$ python3 -q
>>> import numpy as np
>>> import numpy.linalg as la
>>> np.set_printoptions(precision=4, suppress=True, linewidth=140, sign=" ")
>>> def tidy(a):
...     return np.round(a, 4) + 0
... 
>>> J = np.load("case15.npy")
>>> print(tidy(J))
[[  7.3339  -1.0882   2.6564  -4.927   -0.3934  -1.6775   5.4951   3.6564   1.2668  -4.355 ]
 [  3.4442   1.8386   0.6191  -1.074    1.9037   0.1749   2.5317   1.6191   0.4888  -0.6503]
 [  2.4905  -3.3432  -2.8302  -7.5035  -4.9073  -2.3207   0.3302  -1.8302   0.2981  -5.6413]
 [  0.3655  -0.6297  -3.3859  -4.0054  -2.2592  -0.7514  -1.0102  -2.3859  -0.1269  -2.5028]
 [  4.8998   8.5583   5.289    7.2529  10.8128   3.3892   5.5944   6.289    0.78     5.7784]
 [  3.8161   6.0034   3.0362   4.1135   7.2399   2.2201   3.9262   4.0362   0.5632   3.4402]
 [  1.3417   3.2386  -0.5731   0.7812   2.9179   1.0851   0.8843   0.4269   0.0683   1.1703]
 [  1.0122   3.4305  -0.7737   1.0376   3.0425   1.214    0.6193   0.2263   0.0024   1.4281]
 [  0.1861  -2.0918  -4.2784  -5.8241  -4.1496  -1.4645  -1.5461  -3.2784  -0.1628  -3.929 ]
 [ -1.6663  -2.5653  -6.1823  -6.3233  -5.3898  -1.516   -3.4243  -5.1823  -0.5333  -4.032 ]
 [ -2.2862  -2.5761  -6.7456  -6.3058  -5.6203  -1.4594  -4.0159  -5.7456  -0.6572  -3.9189]
 [ -3.195   -4.2118  -8.3814  -8.305   -7.9831  -2.1864  -5.2882  -7.3814  -0.839   -5.3728]
 [ -1.7131   2.6701  -3.6067   0.2233   1.138    1.1063  -2.1599  -2.6067  -0.5426   1.2127]
 [ -8.6427  -0.3286 -11.3428  -3.1786  -5.0357   0.3     -9.4928 -10.3428  -1.9285  -0.4001]
 [ 20.3079   7.5539  18.654    5.227   14.9501   1.3462  19.981   19.654    3.8616   1.6923]
 [  8.7037   1.9551   5.4109  -1.1913   3.8902  -0.2928   7.5573   6.4109   1.5407  -1.5856]
 [  2.73     2.9731   0.5435   0.3799   3.0719   0.8136   2.1368   1.5435   0.346    0.6271]
 [ -1.6728   2.2005  -3.8053  -0.3658   0.5651   0.8675  -2.239   -2.8053  -0.5346   0.735 ]
 [  7.1252   4.7243   5.3748   2.3491   6.7992   1.2496   6.75     6.3748   1.225    1.4993]
 [ -0.1509  -5.5781  -6.3249 -10.1651  -8.6255  -3.174   -2.7379  -5.3249  -0.2302  -7.348 ]
 [  5.8405   0.1506   1.9317  -3.3038   0.6324  -0.9087   4.3861   2.9317   0.9681  -2.8175]
 [  2.6562  -1.8683  -1.9436  -5.6682  -3.0058  -1.5998   0.8563  -0.9436   0.3312  -4.1996]
 [ -1.261    1.9831  -3.5433  -0.6581   0.4375   0.7176  -1.9021  -2.5433  -0.4522   0.4353]
 [  3.8112   0.7085   0.3843  -2.505    0.6195  -0.4269   2.5978   1.3843   0.5622  -1.8538]
 [  5.0274  -5.3167  -1.5337 -10.0973  -6.4863  -3.5611   2.2469  -0.5337   0.8055  -8.1222]
 [ -5.5161   2.2759  -7.2265  -0.0794  -0.6858   1.2895  -5.8713  -6.2265  -1.3032   1.5791]]
>>> tidy(la.norm(J, 2) / la.norm(J))
np.float64(0.8693)
>>> print(la.cond(J) > 100)
True
>>> print(np.argsort(-la.norm(J, axis=0).round(6), kind="stable")[:3])
[ 2  7  0]
>>> la.matrix_rank(J, rtol=0.1)
np.int64(3)
>>> [round(float(x), 4) for x in la.svd(J, compute_uv=False)[:3]]
[66.0168, 34.7215, 14.2646]
>>> Xc = J - J.mean(axis=0)
>>> Uu, sigma, VT = la.svd(Xc, full_matrices=False)
>>> np.abs(VT[0]).argmax()
np.int64(2)
>>> print((np.sign(Uu[:, 0]) == np.sign(Uu[0, 0])).astype(int))
[ 1  1  0  0  1  1  1  1  0  0  0  0  0  0  1  1  1  0  1  0  1  0  0  1  0  0]
>>> tidy(sigma ** 2 / (sigma ** 2).sum())
array([ 0.8098,  0.1902,  0.    ,  0.    ,  0.    ,  0.    ,  0.    ,  0.    ,  0.    ,  0.    ])
>>> print(tidy((sigma ** 2).sum() ** 2 / (sigma ** 4).sum()))
1.4452
>>> tidy(Xc.mean(axis=0))
array([ 0.,  0.,  0.,  0.,  0.,  0.,  0.,  0.,  0.,  0.])
>>> np.searchsorted(np.cumsum(sigma ** 2) / (sigma ** 2).sum(), 0.9) + 1
np.int64(2)
>>> tidy(VT[0] * np.sign(VT[0, np.abs(VT[0]).argmax()]))
array([ 0.3715,  0.2173,  0.443 ,  0.2531,  0.4017,  0.0715,  0.4072,  0.443 ,  0.0743,  0.143 ])
>>> Xc = J - J.mean(axis=0)
>>> evecs = la.svd(Xc)[2][:3]
>>> A2 = Xc - Xc @ evecs.T @ evecs
>>> la.norm(A2, axis=1).round(6).argmax()
np.int64(0)
>>> print(tidy((Xc @ evecs.T).std(axis=0)))
[ 12.9465   6.2745   0.    ]
>>> data = np.loadtxt("a.csv", delimiter=",")
>>> tidy(data)
array([[ 0.5462,  5.0163, -2.1138, -0.3915, -4.5439, -0.4681, -1.8045,  2.1946, -3.846 , -3.8445, -0.2327, -3.3693],
       [-2.0372,  2.3146,  1.3139,  0.1464, -0.1344,  1.7462, -2.4678,  1.0126, -6.68  , -5.3712,  2.1819, -0.5735],
       [ 2.1862,  4.6824, -3.6495, -0.605 , -5.6783, -1.8739, -0.487 ,  2.0486,  0.0023, -0.9543, -1.8935, -3.8634],
       [ 2.2736, -1.8088, -1.7083, -0.2117, -0.4791, -1.9488,  2.4153, -0.7913,  6.6807,  5.2685, -2.3866,  0.1561],
       [-0.5955, -5.0321,  2.168 ,  0.3996,  4.599 ,  0.5104,  1.7762, -2.2015,  3.7561,  3.7818,  0.281 ,  3.4002],
       [ 0.658 , -4.2443,  0.6683,  0.1713,  2.8845, -0.564 ,  2.3269, -1.8569,  5.6544,  5.0131, -0.9233,  2.3707],
       [ 2.7379,  3.8375, -3.9371, -0.631 , -5.4647, -2.3467,  0.2767,  1.6789,  2.0293,  0.7047, -2.498 , -3.5718],
       [-2.8331, -3.5783,  3.9513,  0.6284,  5.3357,  2.4284, -0.4582, -1.5655, -2.4927, -1.0974,  2.6095,  3.4506],
       [ 0.4736,  4.9908, -2.0333, -0.3796, -4.461 , -0.406 , -1.8452,  2.1835, -3.9759, -3.9346, -0.1617, -3.3222],
       [-1.4899,  3.2487,  0.4747,  0.0098, -1.3625,  1.2771, -2.4855,  1.4213, -6.4414, -5.387 ,  1.693 , -1.3919],
       [ 1.6664, -2.977 , -0.7361, -0.052 ,  0.9904, -1.4284,  2.4927, -1.3024,  6.5479,  5.4096, -1.8525,  1.1464],
       [-2.6215, -4.0882,  3.899 ,  0.63  ,  5.5686,  2.247 , -0.0839, -1.7886, -1.5293, -0.2868,  2.366 ,  3.6786],
       [ 2.8748,  3.4419, -3.9504, -0.6258, -5.2607, -2.4641,  0.5476,  1.5058,  2.7185,  1.2908, -2.6597, -3.3833],
       [ 0.5611,  5.0212, -2.1302, -0.394 , -4.5607, -0.4809, -1.796 ,  2.1968, -3.8189, -3.8257, -0.2472, -3.3787],
       [ 1.7517,  4.9817, -3.3085, -0.5616, -5.5491, -1.5015, -0.9283,  2.1795, -1.2281, -1.9177, -1.4403, -3.8643],
       [ 2.5208,  4.265 , -3.8536, -0.6267, -5.626 , -2.1607, -0.0654,  1.8659,  1.1367, -0.0372, -2.2542, -3.7459],
       [-0.3948,  4.4764, -1.0041, -0.2234, -3.2987,  0.3384, -2.2404,  1.9584, -5.3224, -4.8171,  0.6746, -2.6286],
       [ 2.1171, -2.1521, -1.4446, -0.1679, -0.0661, -1.8147,  2.4538, -0.9415,  6.6888,  5.3445, -2.2517,  0.4377],
       [-1.0472, -5.1141,  2.6454,  0.4692,  5.0529,  0.8976,  1.4894, -2.2374,  2.87  ,  3.1488,  0.7276,  3.6452],
       [-2.6994, -3.9269,  3.9266,  0.6311,  5.5044,  2.3138, -0.2101, -1.718 , -1.8575, -0.5604,  2.454 ,  3.6112],
       [-1.7508,  2.8379,  0.8639,  0.0727, -0.8051,  1.5007, -2.4922,  1.2416, -6.5896, -5.4118,  1.9282, -1.0234],
       [ 2.7851, -0.3055, -2.6897, -0.3788, -2.139 , -2.3873,  2.123 , -0.1337,  6.2737,  4.6631, -2.8042, -1.0027],
       [ 2.4269, -1.4327, -1.9792, -0.2572, -0.9162, -2.0802,  2.3603, -0.6268,  6.6331,  5.1568, -2.5164, -0.1447],
       [ 3.0283,  1.0444, -3.3547, -0.4979, -3.4443, -2.5957,  1.7061,  0.4569,  5.4448,  3.7796, -2.963 , -1.9506],
       [-0.7457, -5.072 ,  2.3307,  0.4235,  4.7602,  0.6391,  1.6864, -2.219 ,  3.4742,  3.5833,  0.4286,  3.4896],
       [-3.0663, -1.56  ,  3.5538,  0.5355,  3.8958,  2.6283, -1.5077, -0.6825, -5.0107, -3.356 ,  2.9688,  2.2891],
       [-1.987 , -4.8462,  3.5014,  0.5867,  5.6406,  1.7031,  0.7009, -2.1202,  0.5884,  1.4209,  1.6841,  3.8804],
       [ 0.9203,  5.1028, -2.515 , -0.4504, -4.9349, -0.7889, -1.5751,  2.2325, -3.1307, -3.3377, -0.6014, -3.5837],
       [-1.0122,  3.8723, -0.1979, -0.0974, -2.2786,  0.8676, -2.4171,  1.6941, -6.0414, -5.2209,  1.2542, -1.9864],
       [ 2.3992,  4.4423, -3.7874, -0.6204, -5.6658, -2.0565, -0.2298,  1.9435,  0.6989, -0.3945, -2.1216, -3.8046],
       [ 2.4264, -1.4339, -1.9783, -0.257 , -0.9147, -2.0798,  2.3605, -0.6273,  6.6333,  5.1572, -2.516 , -0.1437],
       [ 1.7266,  4.993 , -3.2869, -0.5587, -5.5368, -1.4799, -0.9512,  2.1845, -1.2932, -1.9677, -1.4145, -3.8606],
       [-2.2936, -4.571 ,  3.7221,  0.6133,  5.6799,  1.966 ,  0.3615, -1.9998, -0.3439,  0.6811,  2.0079,  3.8399],
       [ 2.957 ,  0.5147, -3.1178, -0.4546, -2.9527, -2.5345,  1.8869,  0.2252,  5.8217,  4.1641, -2.9248, -1.5889],
       [ 1.7613,  4.9773, -3.3167, -0.5627, -5.5537, -1.5097, -0.9195,  2.1775, -1.203 , -1.8984, -1.4502, -3.8656],
       [-2.8489, -3.5286,  3.9516,  0.6275,  5.3089,  2.4419, -0.4912, -1.5438, -2.5762, -1.1688,  2.6284,  3.4263],
       [ 1.5067, -3.224 , -0.4992, -0.0137,  1.328 , -1.2914,  2.4867, -1.4105,  6.4526,  5.3901, -1.7082,  1.3693]])
>>> D = la.norm(data[:, None] - data[None], axis=-1)
>>> print(np.flatnonzero(D[0] < D.mean() / 2))
[  0   2   8  13  14  16  27  28  31  34]
>>> D.mean(axis=1).argmax()
np.int64(25)
